$ python -q
>>> import numpy as np
>>> import numpy.linalg as la
>>> np.set_printoptions(precision=2, suppress=True, linewidth=160)
>>> rnd = lambda a: np.round(a, 2) + 0
>>> feats = np.load("dump.npy")
>>> print(feats)
[[ 4. -2. -1.  0.]
 [ 2.  0.  0.  1.]
 [-2.  2.  3.  0.]
 [ 2. -2. -2.  1.]]
>>> W = np.array([[-5, -8, 2, -8], [4, -8, -3, -6], [-5, 2, 8, 2], [-8, 7, 9, 9]])
>>> coef = np.array([2, 1, 1, 2])
>>> H = np.maximum(feats @ W + coef, 0)
>>> print((H > 0).mean(axis=0))
[0.25 0.5  1.   0.5 ]
>>> C = np.array([[-1, -2], [2, -3], [-1, 0], [-2, 2]])
>>> print(H @ C)
[[ -7.   0.]
 [-14.   0.]
 [-30.  -7.]
 [ -2.  -6.]]
>>> print(W @ C)
[[ 3 18]
 [-5  4]
 [-3  8]
 [-5 13]]
>>> print(feats.shape)
(4, 4)
>>> print(feats.sum(axis=1))
[ 1.  3.  3. -1.]
>>> print(rnd(la.svd(feats, compute_uv=False)))
[6.95 2.43 1.21 0.59]
>>> print(np.count_nonzero(feats))
12
>>> print(np.diff(feats, axis=0))
[[-2.  2.  1.  1.]
 [-4.  2.  3. -1.]
 [ 4. -4. -5.  1.]]
>>> print(feats - feats[0])
[[ 0.  0.  0.  0.]
 [-2.  2.  1.  1.]
 [-6.  4.  4.  0.]
 [-2.  0. -1.  1.]]
>>> print(np.abs(feats).max())
4.0
>>> print(feats.mean(axis=0))
[ 1.5 -0.5  0.   0.5]
>>> print(np.unravel_index(np.abs(feats).argmax(), feats.shape))
(np.int64(0), np.int64(0))
>>> A = np.load("out12.npy")
>>> print(rnd(A))
[[-13.82  11.61 -25.36  15.64]
 [-13.55  11.04 -24.44  15.12]
 [-13.01   9.93 -22.59  14.08]
 [-12.94   9.79 -22.35  13.95]
 [-12.18   8.32 -19.87  12.55]
 [-10.02   4.75 -13.51   8.98]
 [ -7.02   1.29  -6.45   5.  ]
 [ -5.79   0.4   -4.21   3.72]
 [ -4.87  -0.05  -2.82   2.89]
 [ -1.51  -0.29   0.05   0.76]
 [ -0.52  -0.06   0.12   0.3 ]
 [ -0.05   0.     0.02   0.03]
 [  0.32  -0.05  -0.13  -0.25]
 [  0.44  -0.1   -0.18  -0.37]
 [  0.79  -0.47  -0.34  -0.88]
 [  0.87  -0.65  -0.37  -1.06]
 [  0.96  -0.92  -0.38  -1.32]
 [  1.12  -3.07  -0.01  -2.99]
 [  0.95  -6.76   1.31  -5.51]
 [  0.83  -8.24   1.96  -6.47]
 [  0.82  -8.35   2.01  -6.55]
 [  0.01 -16.75   6.31 -11.92]
 [ -0.34 -20.17   8.24 -14.08]
 [ -0.5  -21.7    9.13 -15.04]
 [ -0.56 -22.24   9.45 -15.38]
 [ -1.86 -34.69  17.16 -23.18]]
>>> U, sigma, VT = la.svd(A)
>>> print(np.argmax(sigma[:-1] / (sigma[1:] + 1e-6)) + 1)
3
>>> M2 = U[:, :3] @ np.diag(sigma[:3]) @ VT[:3]
>>> print(rnd(M2))
[[-13.82  11.61 -25.36  15.64]
 [-13.55  11.04 -24.44  15.12]
 [-13.01   9.93 -22.59  14.08]
 [-12.94   9.79 -22.35  13.95]
 [-12.18   8.32 -19.87  12.55]
 [-10.02   4.75 -13.51   8.98]
 [ -7.02   1.29  -6.45   5.  ]
 [ -5.79   0.4   -4.21   3.72]
 [ -4.87  -0.05  -2.82   2.89]
 [ -1.51  -0.29   0.05   0.76]
 [ -0.52  -0.06   0.12   0.3 ]
 [ -0.05   0.     0.02   0.03]
 [  0.32  -0.05  -0.13  -0.25]
 [  0.44  -0.1   -0.18  -0.37]
 [  0.79  -0.47  -0.34  -0.88]
 [  0.87  -0.65  -0.37  -1.06]
 [  0.96  -0.92  -0.38  -1.32]
 [  1.12  -3.07  -0.01  -2.99]
 [  0.95  -6.76   1.31  -5.51]
 [  0.83  -8.24   1.96  -6.47]
 [  0.82  -8.35   2.01  -6.55]
 [  0.01 -16.75   6.31 -11.92]
 [ -0.34 -20.17   8.24 -14.08]
 [ -0.5  -21.7    9.13 -15.04]
 [ -0.56 -22.24   9.45 -15.38]
 [ -1.86 -34.69  17.16 -23.18]]
>>> print(rnd(la.norm(A - M2, 2)), rnd(sigma[3]))
0.0 0.0
>>> print(rnd(np.abs(A - M2).max()))
0.0
